>>> import numpy as np
>>> import numpy.linalg as la
>>> np.set_printoptions(suppress=True, linewidth=200)
>>> rng = np.random.default_rng(8038)
>>> M = rng.normal(size=(34, 7)) + 5 * np.array([-7, 1, 5, 2, -2, 4, 7])
>>> M.round(1)
array([[-35.3,   5.1,  25.1,  11.3, -11. ,  21.6,  33.1],
       [-34.2,   3.8,  24.6,   9.8, -10.3,  19.9,  35.1],
       [-34.7,   5. ,  24.9,   9.4, -11.6,  19.1,  35.6],
       [-34.7,   5.8,  25.2,  10.5, -10.8,  19.9,  33.6],
       [-34.7,   5.1,  24.3,  10.7, -10.7,  19. ,  34.9],
       [-34.1,   6.1,  25.4,   9.6, -11.9,  20.6,  36. ],
       [-34.7,   6.7,  24. ,   9.1,  -9.9,  18.6,  34.7],
       [-34.7,   5.5,  23.9,   9.1, -10.9,  20.2,  36.5],
       [-34.9,   5.9,  26.6,  10.5, -10.3,  20.4,  35.1],
       [-34.7,   7.2,  25.2,  11.4, -10.5,  21.6,  35.5],
       [-35.6,   4.3,  25.1,   8.8, -10.7,  19.7,  36.3],
       [-34.5,   4. ,  25.3,   8.2,  -8.5,  20.5,  33.5],
       [-34.9,   5.6,  24.9,  11.4, -10.6,  19.6,  34.6],
       [-35.4,   4.4,  27.6,  10.9, -10.6,  21.2,  35.3],
       [-34.5,   4.8,  24.2,  10.3,  -9.2,  19.6,  32.5],
       [-35.5,   3.6,  24.9,   8.2, -10.2,  20.2,  33.3],
       [-33.9,   5.3,  23.6,  11.4,  -9.5,  18.6,  37.9],
       [-35.4,   2.8,  24.1,  10.7, -10.2,  18.4,  33.9],
       [-34.6,   5.7,  23. ,   9.8, -11.6,  20.7,  35.1],
       [-36.8,   4.2,  25.9,  10.3, -11. ,  21.7,  35. ],
       [-35.5,   5.2,  25. ,   8.5, -11.2,  21.1,  34.5],
       [-35.6,   6.6,  26.3,  10.2,  -9.4,  17.3,  36.1],
       [-34.1,   4.5,  25.7,  10. , -11. ,  19.9,  35. ],
       [-35. ,   4.8,  25.7,  11.6,  -9.4,  20.2,  34.1],
       [-34.7,   3.9,  24.3,  10.6,  -9.2,  18.2,  36.4],
       [-37.4,   3.8,  24.4,  11. ,  -9.2,  19.5,  32.9],
       [-34.3,   5.1,  27. ,  11.1, -10.8,  20. ,  35.8],
       [-34.2,   4.4,  24.5,   7.8,  -8.9,  20.3,  34.2],
       [-36.2,   6. ,  26.1,  10.4,  -7.7,  20.5,  34.7],
       [-34.1,   6.4,  26.1,   9.4,  -9.6,  22.1,  33.2],
       [-34.9,   4.2,  24.4,   9.7,  -9.7,  19.3,  34.3],
       [-35.7,   4.3,  24.3,   8.3, -10.9,  20.2,  34.7],
       [-34.7,   5.1,  24.7,   8. , -10.9,  19.8,  34.7],
       [-34.8,   3.2,  25.1,   9.9,  -8.2,  20.2,  33.7]])
>>> P = M @ la.solve(M.T @ M, M.T)
>>> np.round(np.diag(P), 1)
array([0.2, 0.1, 0.2, 0.1, 0.1, 0.2, 0.3, 0.2, 0.1, 0.3, 0.1, 0.2, 0.1, 0.2, 0.1, 0.2, 0.5, 0.3, 0.3, 0.1, 0.1, 0.5, 0.1, 0.1, 0.2, 0.4, 0.3, 0.2, 0.3, 0.3, 0.1, 0.2, 0.1, 0.2])
>>> np.allclose(P @ P, P)
True
>>> gram = M.T @ M
>>> np.allclose(gram, gram.T)
True
>>> la.matrix_rank(gram)
np.int64(7)
>>> m1 = np.loadtxt("arr.csv", delimiter=",")
>>> m1
array([[ 0. , -0.1,  1. , -2.1, -2. , -2.2, -2.2],
       [ 0. ,  0.4,  1. , -1.6, -2. , -0.9, -1.3],
       [ 0. ,  1.4,  1. , -0.6, -2. ,  2.1,  0.7],
       [ 0. ,  0.6,  1. , -1.4, -2. , -0.2, -0.8],
       [ 0. , -1.1,  1. , -3.1, -2. , -5.4, -4.3],
       [ 0. , -0.8,  1. , -2.8, -2. , -4.3, -3.6],
       [ 0. , -0.4,  1. , -2.4, -2. , -3.3, -2.9],
       [ 0. ,  1.5,  1. , -0.5, -2. ,  2.5,  1. ],
       [ 0. , -1.8,  1. , -3.8, -2. , -7.3, -5.5],
       [ 0. , -1.5,  1. , -3.5, -2. , -6.4, -4.9],
       [ 0. ,  0.5,  1. , -1.5, -2. , -0.4, -0.9],
       [ 0. ,  0.6,  1. , -1.4, -2. , -0.2, -0.8],
       [ 0. , -0.8,  1. , -2.8, -2. , -4.4, -3.6],
       [ 0. , -0.5,  1. , -2.5, -2. , -3.5, -3. ],
       [ 0. , -0.2,  1. , -2.2, -2. , -2.7, -2.5],
       [ 0. ,  0.8,  1. , -1.2, -2. ,  0.3, -0.5],
       [ 0. ,  0. ,  1. , -2. , -2. , -2.1, -2. ],
       [ 0. ,  0.5,  1. , -1.5, -2. , -0.5, -1. ],
       [ 0. ,  0.2,  1. , -1.8, -2. , -1.3, -1.5],
       [ 0. ,  0. ,  1. , -2. , -2. , -2. , -2. ],
       [ 0. , -0.2,  1. , -2.2, -2. , -2.6, -2.4],
       [ 0. ,  1.2,  1. , -0.8, -2. ,  1.5,  0.3],
       [ 0. , -0.4,  1. , -2.4, -2. , -3.3, -2.8],
       [ 0. ,  1.4,  1. , -0.6, -2. ,  2.1,  0.7],
       [ 0. ,  1. ,  1. , -1. , -2. ,  1. ,  0. ]])
>>> Uu, sig, Vh = la.svd(m1)
>>> np.argmax(sig[:-1] / (sig[1:] + 1e-6)) + 1
np.int64(4)
>>> sig.round(1) + 0
array([23.8,  9.6,  0.2,  0.1,  0. ,  0. ,  0. ])
>>> M2 = Uu[:, :4] @ np.diag(sig[:4]) @ Vh[:4]
>>> la.matrix_rank(m1, rtol=0.05)
np.int64(2)
>>> la.matrix_rank(M2)
np.int64(4)
>>> np.round(la.norm(m1 - M2, 2), 1), np.round(sig[4], 1)
(np.float64(0.0), np.float64(0.0))
>>> round(np.abs(m1 - M2).max(), 1)
np.float64(0.0)
>>> gram = np.cov(M, rowvar=False)
>>> np.round(np.corrcoef(M.T), 1) + 0
array([[ 1. ,  0.2, -0.1, -0.1, -0.1, -0.1,  0.2],
       [ 0.2,  1. ,  0.2,  0.2, -0.2,  0.1,  0.3],
       [-0.1,  0.2,  1. ,  0.2,  0. ,  0.3,  0. ],
       [-0.1,  0.2,  0.2,  1. ,  0.1, -0.1,  0.1],
       [-0.1, -0.2,  0. ,  0.1,  1. , -0.2, -0.3],
       [-0.1,  0.1,  0.3, -0.1, -0.2,  1. , -0.3],
       [ 0.2,  0.3,  0. ,  0.1, -0.3, -0.3,  1. ]])
>>> round(float(np.corrcoef(M[:, 5], M[:, 6])[0, 1]), 1)
-0.3
>>> np.argwhere(np.triu(np.abs(np.corrcoef(M.T)) > 0.8, 1))
array([], shape=(0, 2), dtype=int64)
>>> Uu, sig, Vh = la.svd(m1, full_matrices=False)
>>> np.round(Uu.T @ m1 @ Vh.T, 1) + 0
array([[23.8,  0. ,  0. ,  0. ,  0. ,  0. ,  0. ],
       [ 0. ,  9.6,  0. ,  0. ,  0. ,  0. ,  0. ],
       [ 0. ,  0. ,  0.2,  0. ,  0. ,  0. ,  0. ],
       [ 0. ,  0. ,  0. ,  0.1,  0. ,  0. ,  0. ],
       [ 0. ,  0. ,  0. ,  0. ,  0. ,  0. ,  0. ],
       [ 0. ,  0. ,  0. ,  0. ,  0. ,  0. ,  0. ],
       [ 0. ,  0. ,  0. ,  0. ,  0. ,  0. ,  0. ]])
>>> np.round(np.cumsum(sig ** 2) / np.sum(sig ** 2), 1)
array([0.9, 1. , 1. , 1. , 1. , 1. , 1. ])
>>> np.allclose(Uu * sig @ Vh, m1)
True
>>> np.round(Vh @ Vh.T, 1) + 0
array([[1., 0., 0., 0., 0., 0., 0.],
       [0., 1., 0., 0., 0., 0., 0.],
       [0., 0., 1., 0., 0., 0., 0.],
       [0., 0., 0., 1., 0., 0., 0.],
       [0., 0., 0., 0., 1., 0., 0.],
       [0., 0., 0., 0., 0., 1., 0.],
       [0., 0., 0., 0., 0., 0., 1.]])
>>> round(np.sqrt((sig ** 2).sum()), 1), round(float(la.norm(m1)), 1)
(np.float64(25.6), 25.6)
>>> F = np.array([[0, -2, 0, -2, 0, -3],
...     [2, 0, -1, 0, -1, -1],
...     [0, 1, 0, -3, 1, 0],
...     [2, 0, 3, 0, 3, -2],
...     [0, 1, -1, -3, 0, 0],
...     [3, 1, 0, 2, 0, 0]])
>>> F
array([[ 0, -2,  0, -2,  0, -3],
       [ 2,  0, -1,  0, -1, -1],
       [ 0,  1,  0, -3,  1,  0],
       [ 2,  0,  3,  0,  3, -2],
       [ 0,  1, -1, -3,  0,  0],
       [ 3,  1,  0,  2,  0,  0]])
>>> # skew, so no eigenvalue has a real part
>>> M2 = np.array([[1, 0], [-2, -3], [0, 2], [1, -3], [-3, -1], [1, -2], [0, -2]])
>>> np.vstack([M, M2.T]).shape
(36, 7)
>>> la.matrix_rank(M @ M2)
np.int64(2)
>>> la.matrix_rank(np.vstack([M, M2.T]))
np.int64(7)
>>> x0 = np.array([5, 4, -4, 2, -1, 5])
>>> target = F @ x0
>>> target
array([-27,  10,  -3, -15,   2,  23])
>>> np.round(la.solve(F, target + F[:, 3]), 1)
array([ 5.,  4., -4.,  3., -1.,  5.])
>>> np.round(la.solve(F, F[:, 5]), 1) + 0
array([0., 0., 0., 0., 0., 1.])
>>> round(la.det(F), 1)
np.float64(4.0)
>>> np.allclose(F @ F.T, F.T @ F)
True
>>> labels = rng.permutation(6)
>>> labels
array([2, 3, 0, 1, 5, 4])
>>> M2 = F[labels][:, labels]
>>> round(la.det(M2), 1), round(float(la.det(F[labels])), 1)
(np.float64(4.0), -4.0)
>>> M2
array([[ 0, -3,  0,  1,  0,  1],
       [ 3,  0,  2,  0, -2,  3],
       [ 0, -2,  0, -2, -3,  0],
       [-1,  0,  2,  0, -1, -1],
       [ 0,  2,  3,  1,  0,  0],
       [-1, -3,  0,  1,  0,  0]])
>>> M2 = la.inv(F)
>>> np.round(la.det(F) * la.det(M2), 1)
np.float64(1.0)
>>> np.round(la.slogdet(F)[0], 1)
np.float64(1.0)
>>> round(la.cond(F), 1)
np.float64(53.9)
>>> (np.abs(M2) > 1e-9).astype(int)
array([[0, 1, 1, 1, 1, 0],
       [1, 0, 1, 1, 1, 1],
       [1, 1, 0, 1, 1, 1],
       [1, 1, 1, 0, 1, 1],
       [1, 1, 1, 1, 0, 1],
       [0, 1, 1, 1, 1, 0]])
>>> np.allclose(M2, F.T)
False
>>> W0 = np.load("dump.npy")
>>> W0.round(1)
array([[ 0.5,  0.5,  0.1],
       [ 0.5,  0.5, -0.1],
       [ 0.1, -0.1,  1. ]])
>>> np.unique(W0.round(6), axis=0).shape
(3, 3)
>>> la.lstsq(W0[:-1].T, W0[-1])[2]
np.int32(2)
>>> evals, vecs = la.eigh(W0)
>>> x0 = np.array([4, 0, 1])
>>> np.round(vecs * np.abs(evals) @ vecs.T, 1)
array([[ 0.5,  0.5,  0.1],
       [ 0.5,  0.5, -0.1],
       [ 0.1, -0.1,  1. ]])
>>> round(x0 @ W0 @ x0 / (x0 @ x0), 1), np.round(evals[0], 1), evals[-1]
(np.float64(0.6), np.float64(-0.0), np.float64(1.0))
>>> np.round(vecs * np.maximum(evals, 0) @ vecs.T, 1)
array([[ 0.5,  0.5,  0.1],
       [ 0.5,  0.5, -0.1],
       [ 0.1, -0.1,  1. ]])
>>> labels = rng.permutation(3)
>>> labels
array([1, 2, 0])
>>> M2 = W0[labels][:, labels]
>>> np.round(np.sort(np.abs(la.eigvals(M2))), 1) + 0
array([0., 1., 1.])
>>> Uu, sig, Vh = la.svd(W0)
>>> sig.round(1) + 0
array([1., 1., 0.])
>>> M2 = Uu[:, :2] @ np.diag(sig[:2]) @ Vh[:2]
>>> M2.round(1)
array([[ 0.5,  0.5,  0.1],
       [ 0.5,  0.5, -0.1],
       [ 0.1, -0.1,  1. ]])
>>> round(la.norm(W0 - M2, 2), 1), round(sig[2], 1)
(np.float64(0.0), np.float64(0.0))
>>> la.matrix_rank(M2)
np.int64(2)
>>> np.round(la.norm(W0 - M2) / la.norm(W0), 1)
np.float64(0.0)
>>> x0 = np.array([-9, -4, 5])
>>> h = np.maximum(M2 @ x0, 0)
>>> np.round(M2.T @ h, 1)
array([ 0.5, -0.5,  4.2])
>>> np.round(np.tanh(M2 @ x0), 1)
array([-1., -1.,  1.])
>>> np.round(np.maximum(M2 @ x0, 0) - np.maximum(-M2 @ x0, 0), 1)
array([-6. , -7. ,  4.3])
>>> h.round(1)
array([0. , 0. , 4.3])
